$ ipython --no-banner

In [1]: import numpy as np

In [2]: import numpy.linalg as la

In [3]: np.set_printoptions(suppress=True, linewidth=200)

In [4]: feats = np.array([[-0.99, 1.43, -0.99, 1.43, -1.54, -0.66],
   ...:     [-1.17, 1.69, -1.17, 1.69, -1.82, -0.78],
   ...:     [-0.9, 1.3, -0.9, 1.3, -1.4, -0.6],
   ...:     [0.0, 0.0, 0.0, 0.0, 0.0, 0.0]])

In [5]: feats
Out[5]: 
array([[-0.99,  1.43, -0.99,  1.43, -1.54, -0.66],
       [-1.17,  1.69, -1.17,  1.69, -1.82, -0.78],
       [-0.9 ,  1.3 , -0.9 ,  1.3 , -1.4 , -0.6 ],
       [ 0.  ,  0.  ,  0.  ,  0.  ,  0.  ,  0.  ]])

In [6]: # columns 0 and 2 are equal

In [7]: r = la.matrix_rank(feats)

In [8]: r
Out[8]: np.int64(1)

In [9]: ns = la.svd(feats)[2][r:].T

In [10]: [int(la.matrix_rank(feats[:i])) for i in range(1, len(feats) + 1)]
Out[10]: [1, 1, 1, 1]

In [11]: np.allclose(feats @ ns, 0)
Out[11]: True

In [12]: ns.shape
Out[12]: (6, 5)

In [13]: np.round(ns @ ns.T, 2)
Out[13]: 
array([[ 0.89,  0.16, -0.11,  0.16, -0.17, -0.07],
       [ 0.16,  0.77,  0.16, -0.23,  0.25,  0.11],
       [-0.11,  0.16,  0.89,  0.16, -0.17, -0.07],
       [ 0.16, -0.23,  0.16,  0.77,  0.25,  0.11],
       [-0.17,  0.25, -0.17,  0.25,  0.73, -0.11],
       [-0.07,  0.11, -0.07,  0.11, -0.11,  0.95]])

In [14]: [int(la.matrix_rank(feats[:, :j + 1])) for j in range(6)]
Out[14]: [1, 1, 1, 1, 1, 1]

In [15]: la.matrix_rank(feats.T @ feats), la.matrix_rank(feats @ feats.T)
Out[15]: (np.int64(1), np.int64(1))

In [16]: r0 = np.array([0, -1, -2])

In [17]: np.round(np.polyval(r0, feats[1]), 2)
Out[17]: array([-0.83, -3.69, -0.83, -3.69, -0.18, -1.22])

In [18]: m1 = np.load("m.npy")

In [19]: m1
Out[19]: 
array([[-2,  4,  1, -2,  0],
       [-3, -2, -2, -3, -4],
       [-3, -2, -2, -3, -4]])

In [20]: # columns 0 and 3 are equal

In [21]: np.unique(m1.round(6), axis=0).shape
Out[21]: (2, 5)

In [22]: np.round(m1 @ la.pinv(m1) @ m1, 2) + 0
Out[22]: 
array([[-2.,  4.,  1., -2.,  0.],
       [-3., -2., -2., -3., -4.],
       [-3., -2., -2., -3., -4.]])

In [23]: np.allclose(m1[:-1].T @ la.lstsq(m1[:-1].T, m1[-1])[0], m1[-1])
Out[23]: True

In [24]: out = np.array([[1, 1], [0, 2]])

In [25]: cent = np.kron(out, m1)

In [26]: la.matrix_rank(cent)
Out[26]: np.int64(4)

In [27]: round(la.norm(cent, 2), 2), round(float(la.norm(out, 2) * la.norm(m1, 2)), 2)
Out[27]: (np.float64(20.99), 20.99)

In [28]: cent.shape
Out[28]: (6, 10)

In [29]: cent
Out[29]: 
array([[-2,  4,  1, -2,  0, -2,  4,  1, -2,  0],
       [-3, -2, -2, -3, -4, -3, -2, -2, -3, -4],
       [-3, -2, -2, -3, -4, -3, -2, -2, -3, -4],
       [ 0,  0,  0,  0,  0, -4,  8,  2, -4,  0],
       [ 0,  0,  0,  0,  0, -6, -4, -4, -6, -8],
       [ 0,  0,  0,  0,  0, -6, -4, -4, -6, -8]])
